$ python3 -q
>>> import numpy as np
>>> import numpy.linalg as la
>>> np.set_printoptions(precision=4, suppress=True, linewidth=160)
>>> rd = lambda a: np.round(a, 4) + 0
>>> feats = np.load("m.npy")
>>> feats
array([[-5,  7,  6],
       [-5,  4,  4],
       [-5,  7,  6]])
>>> rank = la.matrix_rank(feats)
>>> rank
np.int64(2)
>>> ns = la.svd(feats)[2][rank:].T
>>> [int(la.matrix_rank(np.delete(feats, i, axis=0))) for i in range(3)]
[2, 1, 2]
>>> rd(ns @ ns.T)
array([[ 0.0469, -0.1173,  0.176 ],
       [-0.1173,  0.2933, -0.4399],
       [ 0.176 , -0.4399,  0.6598]])
>>> print(feats @ ns)
[[0.]
 [0.]
 [0.]]
>>> Uu, s, Vt = la.svd(feats)
>>> np.argmax(s[:-1] / (s[1:] + 1e-6)) + 1
np.int64(2)
>>> rd(s)
array([16.5685,  1.5762,  0.    ])
>>> A2 = Uu[:, :2] @ np.diag(s[:2]) @ Vt[:2]
>>> la.matrix_rank(A2)
np.int64(2)
>>> rd(la.det(feats[::-1]))
np.float64(0.0)
>>> rd(la.det(feats.T))
np.float64(0.0)
>>> np.kron(np.eye(2, dtype=int), feats)
array([[-5,  7,  6,  0,  0,  0],
       [-5,  4,  4,  0,  0,  0],
       [-5,  7,  6,  0,  0,  0],
       [ 0,  0,  0, -5,  7,  6],
       [ 0,  0,  0, -5,  4,  4],
       [ 0,  0,  0, -5,  7,  6]])
>>> rd(la.det(2 * feats)), rd(la.det(feats))
(np.float64(0.0), np.float64(0.0))
>>> data = np.loadtxt("layer13.csv", delimiter=",")
>>> rd(data)
array([[-0.2762, -0.7518, -0.5988],
       [ 0.9206, -0.0279, -0.3896],
       [ 0.2762, -0.6588,  0.6998]])
>>> # columns are unit length and at right angles
>>> hat = np.triu(np.array([[3, -1, 2], [-3, 3, 0], [2, -1, -2]]), 1) + np.eye(3)
>>> A2 = hat @ data @ la.inv(hat)
>>> rd(A2)
array([[-0.6444, -2.6859,  2.4792],
       [ 0.9206,  0.8927, -2.2307],
       [ 0.2762, -0.3826,  0.1474]])
>>> rd(la.det(A2))
np.float64(1.0)
>>> rd(data.mean(axis=0))
array([ 0.3069, -0.4795, -0.0962])
>>> data[3]
Traceback (most recent call last):
  File "<python-input-29>", line 1, in <module>
    data[3]
    ~~~~^^^
IndexError: index 3 is out of bounds for axis 0 with size 3
>>> np.zeros(3, 3)
Traceback (most recent call last):
  File "<python-input-30>", line 1, in <module>
    np.zeros(3, 3)
    ~~~~~~~~^^^^^^
TypeError: Cannot interpret '3' as a data type
>>> print(rd(data.sum(axis=1)))
[-1.6267  0.5031  0.3171]
>>> la.rank(data)
Traceback (most recent call last):
  File "<python-input-32>", line 1, in <module>
    la.rank(data)
    ^^^^^^^
AttributeError: module 'numpy.linalg' has no attribute 'rank'
>>> G = data.T @ data
>>> rd(np.diag(G))
array([1., 1., 1.])
>>> np.trace(G), (data ** 2).sum()
(np.float64(3.0), np.float64(3.0))
>>> print(rd(la.svd(data, compute_uv=False) ** 2))
[1. 1. 1.]
>>> (data @ data.T).shape
(3, 3)
>>> r0, g = data[2], data[0]
>>> r0 @ r0
np.float64(1.0)
>>> rd(r0 @ g)
np.float64(0.0)
>>> pr = (r0 @ g) / (r0 @ r0) * r0
>>> print(la.matrix_rank(np.outer(r0, g)))
1
>>> rd(pr)
array([0., 0., 0.])
>>> rd(np.sort(np.abs(la.eigvals(data))))
array([1., 1., 1.])
>>> la.determinant(data)
Traceback (most recent call last):
  File "<python-input-45>", line 1, in <module>
    la.determinant(data)
    ^^^^^^^^^^^^^^
AttributeError: module 'numpy.linalg' has no attribute 'determinant'
>>> rd(np.trace(data))
np.float64(0.3957)
>>> mat = np.load("case8.npy")
>>> mat
array([[1.  , 0.  , 0.  ],
       [0.  , 1.  , 0.  ],
       [0.25, 0.25, 0.5 ]])
>>> rd(np.sort(la.eigvals(mat)))
array([0.5, 1. , 1. ])
>>> def softmax(z):
...     e = np.exp(z - z.max(axis=-1, keepdims=True))
...     return e / e.sum(axis=-1, keepdims=True)
... 
>>> rd(softmax(mat).sum(axis=1))
array([1., 1., 1.])
>>> rd(softmax(mat[2]))
array([0.3045, 0.3045, 0.391 ])
>>> rd(softmax(mat[2] + 5))
array([0.3045, 0.3045, 0.391 ])
>>> att = mat @ mat.T / np.sqrt(3)
>>> rd(softmax(att + np.triu(np.full(att.shape, -np.inf), 1)))
array([[1.    , 0.    , 0.    ],
       [0.3595, 0.6405, 0.    ],
       [0.3252, 0.3252, 0.3496]])
>>> softmax(att).round(6).argmax(axis=1)
array([0, 1, 2])
>>> rd(softmax(att))
array([[0.4525, 0.254 , 0.2935],
       [0.254 , 0.4525, 0.2935],
       [0.3252, 0.3252, 0.3496]])
>>> print(rd(la.norm(feats) ** 2 / la.norm(feats, 2) ** 2))
1.0091
>>> la.norm(feats, axis=1).argmax()
np.int64(0)
>>> print(rd(la.norm(feats[2], 1)), rd(la.norm(feats[2], np.inf)))
18.0 7.0
>>> W0 = np.array([[5, 6], [7, 8]])
>>> rd(softmax(10 * W0[0]))
array([0., 1.])
>>> att = W0 @ W0.T / np.sqrt(2)
>>> rd(softmax(att))
array([[0., 1.],
       [0., 1.]])
